$ ipython --no-banner

In [1]: import numpy as np

In [2]: from numpy import linalg as LA

In [3]: np.set_printoptions(precision=2, suppress=True, linewidth=140)

In [4]: def rd(a):
   ...:     return np.round(a, 2) + 0
   ...: 

In [5]: mat = np.array([[5.0, 1.0, 1.0, 1.0, 1.0, 1.0, 1.0, 1.0],
   ...:     [1.0, 5.0, 1.0, 1.0, 1.0, 1.0, 1.0, 1.0],
   ...:     [1.0, 1.0, 5.0, 1.0, 1.0, 1.0, 1.0, 1.0],
   ...:     [1.0, 1.0, 1.0, 5.0, 1.0, 1.0, 1.0, 1.0],
   ...:     [1.0, 1.0, 1.0, 1.0, 5.0, 1.0, 1.0, 1.0],
   ...:     [1.0, 1.0, 1.0, 1.0, 1.0, 5.0, 1.0, 1.0],
   ...:     [1.0, 1.0, 1.0, 1.0, 1.0, 1.0, 5.0, 1.0],
   ...:     [1.0, 1.0, 1.0, 1.0, 1.0, 1.0, 1.0, 5.0]])

In [6]: mat
Out[6]: 
array([[5., 1., 1., 1., 1., 1., 1., 1.],
       [1., 5., 1., 1., 1., 1., 1., 1.],
       [1., 1., 5., 1., 1., 1., 1., 1.],
       [1., 1., 1., 5., 1., 1., 1., 1.],
       [1., 1., 1., 1., 5., 1., 1., 1.],
       [1., 1., 1., 1., 1., 5., 1., 1.],
       [1., 1., 1., 1., 1., 1., 5., 1.],
       [1., 1., 1., 1., 1., 1., 1., 5.]])

In [7]: O, V = LA.qr(mat[:, :1])[0], LA.qr(mat[:, 1:])[0]

In [8]: s = LA.svd(O.T @ V, compute_uv=False)

In [9]: rd(s)
Out[9]: array([0.66])

In [10]: (s > 0.9).sum()
Out[10]: np.int64(0)

In [11]: K = np.loadtxt("block7.csv", delimiter=",")

In [12]: K
Out[12]: 
array([[ 23.,  -1.,   3.,  -2.,   2.,   1.,   1.,  -3.],
       [  1., -25.,  -1.,   3.,  -2.,   3.,   2.,   1.],
       [ -3.,   2., -27.,   3.,  -1.,   3.,   0.,  -3.],
       [  3.,   2.,   1.,  20.,  -2.,   0.,   3.,  -1.],
       [ -2.,   0.,  -2.,  -1.,  -7.,   2.,   3.,  -2.],
       [ -1.,  -3.,   3.,   3.,   1., -24.,   0.,  -1.],
       [  1.,   2.,  -3.,  -1.,   3.,  -3.,  20.,  -1.],
       [ -2.,   3.,  -3.,  -3.,  -1.,  -3.,  -2.,  14.]])

In [13]: rng = np.random.default_rng(15776)

In [14]: out = K + rng.integers(-2, 3, (8, 7)) @ rng.integers(-2, 3, (7, 8))

In [15]: out
Out[15]: 
array([[ 16., -13.,   4.,  -2.,   4.,   4.,   0.,  -9.],
       [ -1., -30.,  -3.,   6.,  -6.,  12.,   4.,  -4.],
       [  2.,   1., -26.,   5.,  -9.,  -3.,   2.,  -2.],
       [ -4.,  -3.,   6.,  23.,  -2.,   2.,   2.,   0.],
       [ -7.,   1.,   1.,   4.,   0.,   5.,   4.,   0.],
       [ -2.,  12.,   1.,   7.,  11., -25.,  -4.,   9.],
       [  5.,  16., -10.,  -2.,   0.,  -6.,  21.,  10.],
       [  0.,   9., -13., -10.,  -4.,  -7.,  -3.,  20.]])

In [16]: rd(LA.svd(out - K, compute_uv=False))
Out[16]: array([33.88, 21.01, 11.61,  9.98,  7.67,  3.25,  2.85,  0.  ])

In [17]: O, r_ = LA.qr(K)

In [18]: rd(np.abs(np.diag(r_)))
Out[18]: array([23.62, 25.53, 26.92, 20.85,  7.66, 22.94, 19.75, 13.86])

In [19]: rd(O @ r_)
Out[19]: 
array([[ 23.,  -1.,   3.,  -2.,   2.,   1.,   1.,  -3.],
       [  1., -25.,  -1.,   3.,  -2.,   3.,   2.,   1.],
       [ -3.,   2., -27.,   3.,  -1.,   3.,   0.,  -3.],
       [  3.,   2.,   1.,  20.,  -2.,   0.,   3.,  -1.],
       [ -2.,   0.,  -2.,  -1.,  -7.,   2.,   3.,  -2.],
       [ -1.,  -3.,   3.,   3.,   1., -24.,   0.,  -1.],
       [  1.,   2.,  -3.,  -1.,   3.,  -3.,  20.,  -1.],
       [ -2.,   3.,  -3.,  -3.,  -1.,  -3.,  -2.,  14.]])

In [20]: np.allclose(r_.T @ r_, K.T @ K)
Out[20]: True

In [21]: O.shape, r_.shape
Out[21]: ((8, 8), (8, 8))

In [22]: lab = rng.permutation(8)

In [23]: lab
Out[23]: array([1, 5, 3, 6, 0, 2, 4, 7])

In [24]: out = K[lab][:, lab]

In [25]: np.trace(out)
Out[25]: np.float64(-6.0)

In [26]: np.diag(out)
Out[26]: array([-25., -24.,  20.,  20.,  23., -27.,  -7.,  14.])

In [27]: F = np.loadtxt("arr.csv", delimiter=",")

In [28]: F
Out[28]: 
array([[ 0.7, -0.8,  0.9,  1.4,  1. , -0.3,  1.4,  1.7, -0.6],
       [ 0. ,  1.8, -1.5, -0.7,  0.2, -0.3, -1.3, -0.2,  0.1],
       [-1.3,  1.7, -0.6, -1.1, -0.3, -1.5,  0.2, -1.5,  1. ],
       [-0.3, -0.5,  0.5,  2.1,  0.1,  0.5,  0.3,  1.5, -0.6],
       [ 0.6,  0.3, -3. , -1.9, -0.1, -1.2,  0.4,  1.2, -2.1],
       [-0.7,  0.3,  2.1, -2.6, -0.5,  0. ,  1.1, -1.3,  1.6],
       [-0.3,  0.2,  3.6,  1.1,  0.4, -0.6,  0.8,  0.3,  0.7],
       [ 0.2,  0.5,  0.7, -0.9, -1.1,  0.9, -0.7, -0.9, -2. ],
       [ 0.4, -1.3,  0.8,  0.1, -0.4, -2.2, -1.3,  0.7,  2.1],
       [ 1.1, -0.1,  2. , -0.2, -1.6, -1.6,  0.1,  1.7,  0. ],
       [-0.9,  0.2, -0.2, -1.6, -1. ,  0.2,  0.3, -1. ,  1.1],
       [-0.7, -0.8,  0.2, -1. ,  0.3,  0.9,  1.2,  0.3,  0.7],
       [-0.5,  0.9,  1.4, -1.2, -1.6,  0.2, -1. , -1.2,  1. ],
       [ 0. ,  0.8,  1. , -2.5, -0.9, -0.2, -0.4, -1. ,  1.2],
       [ 0.5, -1.9,  0.4,  0.6, -0.6, -1. ,  0.2,  1.1,  0.6],
       [ 0.7, -0.1, -0.3,  0.7, -2.2,  1.8,  0.5, -1.1, -0.7],
       [-0.4,  2.2,  0.7, -0.5,  0.2, -0.2, -0.9,  0.9, -0.1],
       [-1.2, -0.6,  0.3, -0.2,  0.1,  0.9, -0.7,  0.3,  0.9],
       [ 1.1,  1.1, -1.5, -0.1, -0.9,  1.2, -1. ,  0.6, -1.1],
       [-0.1,  0.6, -0.9,  1.1,  0. , -0.2,  1. , -0.7, -0.7],
       [-0.9, -1.4,  0. ,  1.2,  0.3, -0.7, -1.5, -0.1,  0. ],
       [ 2.3, -1.4,  0.2,  1.5,  1.8,  0.8, -0.1,  0.6,  1.3],
       [-0.8, -2.4,  1.7, -0.7,  2.2, -1.1, -0.9, -0.6, -0.5],
       [-1. , -2. , -0.5, -3.1, -0.8, -2.5, -0.4,  1. , -0.3],
       [-4.5, -2.1, -5.7, -2.1,  4.5, -3.9, -1.8, -3.6,  2.1],
       [ 0.2,  1.6,  0.1,  0.5,  1.3, -0.6,  0. , -0.7,  0.2],
       [ 0.6, -0.8,  0.4,  0.9,  0.5,  0.1, -1.1, -0.1, -0.8],
       [-0.1,  0.2,  0.4, -0.8,  0.3,  0.4, -1.3, -0.2, -0.6],
       [ 0.8,  1.2,  1.3, -0.6, -0.9, -0.6,  0.3, -1. , -0.4],
       [-0.1, -0.2, -0.2, -1.2,  1.8,  0.5,  0.3,  0.6,  0.7],
       [ 0. , -1.3,  2. , -1.1,  0. ,  1.9,  0.6, -0.5,  0.8],
       [-1.4, -0.5,  1.1, -2.2, -1.3,  0. ,  0.2,  1.7,  0.5],
       [ 0.5,  1. ,  0.1,  0.2, -1.2,  0.2,  0.1,  0.3, -1.8],
       [-0.6, -1.6,  1.3, -1.3,  0.1, -0.6,  0.6,  1. , -0.5],
       [-1.9, -0.6, -2.1,  1.2,  0.6, -0.7,  0.2,  0. , -0.9],
       [ 0.3,  0.8, -0.7, -1.3, -1.2, -0.9,  0. ,  1.1,  0.3]])

In [29]: out = F / LA.norm(F, axis=1)
Traceback (most recent call last):
  Cell In[29], line 1
    out = F / LA.norm(F, axis=1)
ValueError: operands could not be broadcast together with shapes (36,9) (36,) 


In [30]: out = F / LA.norm(F, axis=1, keepdims=True)

In [31]: C2 = out @ out.T

In [32]: (C2 - 2 * np.eye(36)).round(6).argmax(axis=1)
Out[32]: 
array([ 3, 16, 10,  0, 35, 13,  9, 32, 14, 14, 13, 30, 13,  5,  8,  7,  1, 11, 32, 34, 26,  0, 33, 33, 34, 16, 20,  7, 12, 11, 11, 33,  7,
       31, 24,  4])

In [33]: rd(np.degrees(np.arccos(np.clip(C2[14, 1], -1, 1))))
Out[33]: np.float64(128.03)
